$ python3 -q
>>> import numpy as np
>>> from numpy import linalg as LA
>>> np.set_printoptions(suppress=True, linewidth=160)
>>> W0 = np.loadtxt("out10.csv", delimiter=",")
>>> W0
array([[ 12.9,  12.9, -21.4],
       [ 12.3,  12.3, -19.9],
       [ 11.4,  11.4, -17.8],
       [ 10.5,  10.5, -15.8],
       [  7.6,   7.6, -10. ],
       [  5.1,   5.1,  -5.7],
       [  4.7,   4.7,  -5.2],
       [  3.3,   3.3,  -3.4],
       [  2.8,   2.8,  -2.8],
       [  2.5,   2.5,  -2.5],
       [  2.4,   2.4,  -2.3],
       [  2.3,   2.3,  -2.3],
       [  1.8,   1.8,  -1.7],
       [  1.8,   1.8,  -1.7],
       [  1.3,   1.3,  -1.3],
       [  0. ,   0. ,  -0.4],
       [ -0.1,  -0.1,  -0.2],
       [  0.2,   0.2,   0.3],
       [  0.6,   0.6,   0.9],
       [  3. ,   3. ,   4.8],
       [  4.1,   4.1,   7.1],
       [  5.8,   5.8,  10.7],
       [  6.3,   6.3,  12. ],
       [  6.7,   6.7,  13.1],
       [  7.1,   7.1,  14.1],
       [ 10. ,  10. ,  21.7],
       [ 11.9,  11.9,  27.3],
       [ 16.2,  16.2,  41.4]])
>>> w1 = np.array([[-6, 2], [-1, -1], [-5, 6]])
>>> beta = np.array([1, 0])
>>> hid = np.maximum(W0 @ w1 + beta, 0)
>>> (hid > 0).astype(int)
array([[1, 0],
       [1, 0],
       [1, 0],
       [1, 0],
       [0, 0],
       [0, 0],
       [0, 0],
       [0, 0],
       [0, 0],
       [0, 0],
       [0, 0],
       [0, 0],
       [0, 0],
       [0, 0],
       [0, 0],
       [1, 0],
       [1, 0],
       [0, 1],
       [0, 1],
       [0, 1],
       [0, 1],
       [0, 1],
       [0, 1],
       [0, 1],
       [0, 1],
       [0, 1],
       [0, 1],
       [0, 1]])
>>> np.round((hid > 0).mean(axis=0), 1)
array([0.2, 0.4])
>>> Z = np.array([[5, 4, 0], [0, 2, 3]])
>>> (hid @ Z).round(6).argmax(axis=1)
array([0, 0, 0, 0, 0, 0, 0, 0, 0, 0, 0, 0, 0, 0, 0, 0, 0, 2, 2, 2, 2, 2, 2, 2, 2, 2, 2, 2])
